$ ipython --no-banner

In [1]: import numpy as np

In [2]: from numpy import linalg as LA

In [3]: np.set_printoptions(precision=3, suppress=True, linewidth=160, legacy="1.25")

In [4]: rnd = lambda a: np.round(a, 3) + 0

In [5]: W0 = np.arange(12).reshape(4, 3) + 3

In [6]: W0
Out[6]: 
array([[ 3,  4,  5],
       [ 6,  7,  8],
       [ 9, 10, 11],
       [12, 13, 14]])

In [7]: rnd(LA.norm(W0, 2) / LA.norm(W0))
Out[7]: 0.999

In [8]: np.argsort(-LA.norm(W0, axis=0).round(6), kind="stable")[:3]
Out[8]: array([2, 1, 0])

In [9]: U, sig, vt = LA.svd(W0, full_matrices=False)

In [10]: np.abs(U[:, 0]).round(6).argmax()
Out[10]: 3

In [11]: rnd(np.cumsum(sig ** 2) / np.sum(sig ** 2))
Out[11]: array([0.999, 1.   , 1.   ])

In [12]: print(rnd(np.sqrt((sig ** 2).sum())), rnd(LA.norm(W0)))
31.78 31.78

In [13]: rank = LA.matrix_rank(W0)

In [14]: rank
Out[14]: 2

In [15]: N = LA.svd(W0)[2][rank:].T

In [16]: rnd(N @ N.T)
Out[16]: 
array([[ 0.167, -0.333,  0.167],
       [-0.333,  0.667, -0.333],
       [ 0.167, -0.333,  0.167]])

In [17]: print([int(LA.matrix_rank(W0[:i])) for i in range(1, len(W0) + 1)])
[1, 2, 2, 2]

In [18]: print([int(LA.matrix_rank(np.delete(W0, i, axis=0))) for i in range(4)])
[2, 2, 2, 2]

In [19]: [int(LA.matrix_rank(W0[:, :j + 1])) for j in range(3)]
Out[19]: [1, 2, 2]

In [20]: np.abs(np.diag(LA.qr(W0)[1])) > 1e-9
Out[20]: array([ True,  True, False])

In [21]: U, sig, vt = LA.svd(W0)

In [22]: rnd(sig)
Out[22]: array([31.764,  1.035,  0.   ])

In [23]: np.argmax(sig[:-1] / (sig[1:] + 1e-6)) + 1
Out[23]: 2

In [24]: B = U[:, :2] @ np.diag(sig[:2]) @ vt[:2]

In [25]: rnd(LA.norm(W0 - B, 2)), rnd(sig[2])
Out[25]: (0.0, 0.0)

In [26]: print(LA.matrix_rank(W0, rtol=0.05))
1

In [27]: print(rnd(B))
[[ 3.  4.  5.]
 [ 6.  7.  8.]
 [ 9. 10. 11.]
 [12. 13. 14.]]

In [28]: rnd(LA.norm(W0 - B) / LA.norm(W0))
Out[28]: 0.0

In [29]: F = np.loadtxt("mat.csv", delimiter=",")

In [30]: F
Out[30]: 
array([[ 1., -1., -1.,  1.,  1., -1., -1.,  1.],
       [ 1.,  1.,  1.,  1., -1., -1., -1., -1.],
       [ 1., -1., -1.,  1., -1.,  1.,  1., -1.]])

In [31]: u = np.array([3, 2, 0])

In [32]: np.correlate(F[2], F[0], "full")
Out[32]: array([ 1., -2., -1.,  4., -1., -2.,  1.,  0., -1.,  2.,  1., -4.,  1.,  2., -1.])

In [33]: print(np.array([np.convolve(row, u, "same") for row in F]))
[[-1. -5.  1.  5. -1. -5.  1.  2.]
 [ 5.  5.  5. -1. -5. -5. -5. -2.]
 [-1. -5.  1. -1.  1.  5. -1. -2.]]

In [34]: T = np.stack([F, 5 * F, F[::-1]])

In [35]: print(np.einsum("bij,cij->bc", T, T))
[[ 24. 120.   8.]
 [120. 600.  40.]
 [  8.  40.  24.]]

In [36]: LA.matrix_rank(T)
Out[36]: array([3, 3, 3])

In [37]: B = F[0, 0] * F[1:] - np.outer(F[1:, 0], F[0])

In [38]: B
Out[38]: 
array([[ 0.,  2.,  2.,  0., -2.,  0.,  0., -2.],
       [ 0.,  0.,  0.,  0., -2.,  2.,  2., -2.]])

In [39]: LA.matrix_rank(B), LA.matrix_rank(F)
Out[39]: (2, 3)

In [40]: F[:, 0] / F[0, 0]
Out[40]: array([1., 1., 1.])
